$ python -q
>>> import numpy as np
>>> np.set_printoptions(precision=2, suppress=True, linewidth=160)
>>> feats = np.load("case7.npy")
>>> print(feats)
[[ 3  3  1]
 [ 1  0  3]
 [-1  0  2]
 [ 0  0  0]
 [ 0  0  0]
 [ 1  0  3]
 [ 0  0  0]
 [ 1  0  3]
 [-1  0  2]
 [ 3  3  1]
 [ 3  3  6]
 [ 0  0  0]
 [ 0  0  0]
 [ 3  3  1]
 [ 4  3  4]
 [ 1  0  3]
 [ 0  0  0]
 [ 0  0  0]
 [ 0  0  0]
 [ 1  0  3]
 [ 2  3  3]
 [ 4  3  4]
 [ 3  3  1]]
>>> Xs = (feats - feats.mean(axis=0)) / feats.std(axis=0)
>>> print(np.argwhere(np.abs(Xs) > 2))
[[10  2]]
>>> c = np.linalg.lstsq(np.delete(Xs, 0, axis=1), Xs[:, 0])[0]
>>> print(np.abs(c).argmax())
0
>>> d = np.linalg.norm(feats[:, None] - feats[None], axis=-1)
>>> print(np.linalg.matrix_rank(d ** 2))
5
>>> print(np.unravel_index(d.round(6).argmax(), d.shape))
(np.int64(3), np.int64(10))
>>> print(d[:5, :5])
[[0.   4.12 5.1  4.36 4.36]
 [4.12 0.   2.24 3.16 3.16]
 [5.1  2.24 0.   2.24 2.24]
 [4.36 3.16 2.24 0.   0.  ]
 [4.36 3.16 2.24 0.   0.  ]]
>>> print(np.linalg.norm(feats - feats.mean(axis=0), axis=1))
[2.75 1.65 2.46 2.37 2.37 1.65 2.37 1.65 2.46 2.75 5.02 2.37 2.37 2.75 4.08 1.65 2.37 2.37 2.37 1.65 2.46 4.08 2.75]
>>> print(np.linalg.norm(feats, axis=1))
[4.36 3.16 2.24 0.   0.   3.16 0.   3.16 2.24 4.36 7.35 0.   0.   4.36 6.4  3.16 0.   0.   0.   3.16 4.69 6.4  4.36]
>>> print((d + 1e9 * np.eye(23)).round(6).argmin(axis=1))
[ 9  5  8  4  3  1  3  1  2  0 14  3  3  0 21  1  3  3  3  1  0 14  0]
>>> labels = feats[:, 2] > np.median(feats[:, 2])
>>> f = feats[labels].mean(axis=0) - feats[~labels].mean(axis=0)
>>> print(f)
[0.45 0.09 2.94]
>>> J = np.array([[1, -2, 4], [1, -1, 1], [1, 0, 0], [1, 1, 1]])
>>> x0 = np.array([0, -2, -1])
>>> y = J @ x0
>>> print(y)
[ 0  1  0 -3]
>>> print(np.round(np.linalg.pinv(J) @ J, 2) + 0)
[[1. 0. 0.]
 [0. 1. 0.]
 [0. 0. 1.]]
>>> print(np.linalg.solve(J.T @ J, J.T @ y))
[ 0. -2. -1.]
>>> rng = np.random.default_rng(3309)
>>> y = y + 0.3 * rng.normal(size=4)
>>> print(y)
[-0.19  1.23  0.2  -2.63]
>>> c, *_ = np.linalg.lstsq(J, y)
>>> print(np.round(J.T @ (y - J @ c), 2) + 0)
[0. 0. 0.]
>>> print(c)
[ 0.3  -1.9  -1.06]
>>> print(c.round())
[ 0. -2. -1.]
>>> print(round(float(np.linalg.norm(y - J @ c)), 2))
0.15
>>> J @ J
Traceback (most recent call last):
  File "<python-input-32>", line 1, in <module>
    J @ J
    ~~^~~
ValueError: matmul: Input operand 1 has a mismatch in its core dimension 0, with gufunc signature (n?,k),(k,m?)->(n?,m?) (size 4 is different from 3)
>>> C2 = J.T @ J
>>> print(np.linalg.svd(J, compute_uv=False) ** 2)
[23.97  2.87  1.16]
>>> print(np.linalg.eigvalsh(C2)[::-1])
[23.97  2.87  1.16]
>>> print(np.diag(C2))
[ 4  6 18]
>>> print((J @ J.T).shape)
(4, 4)
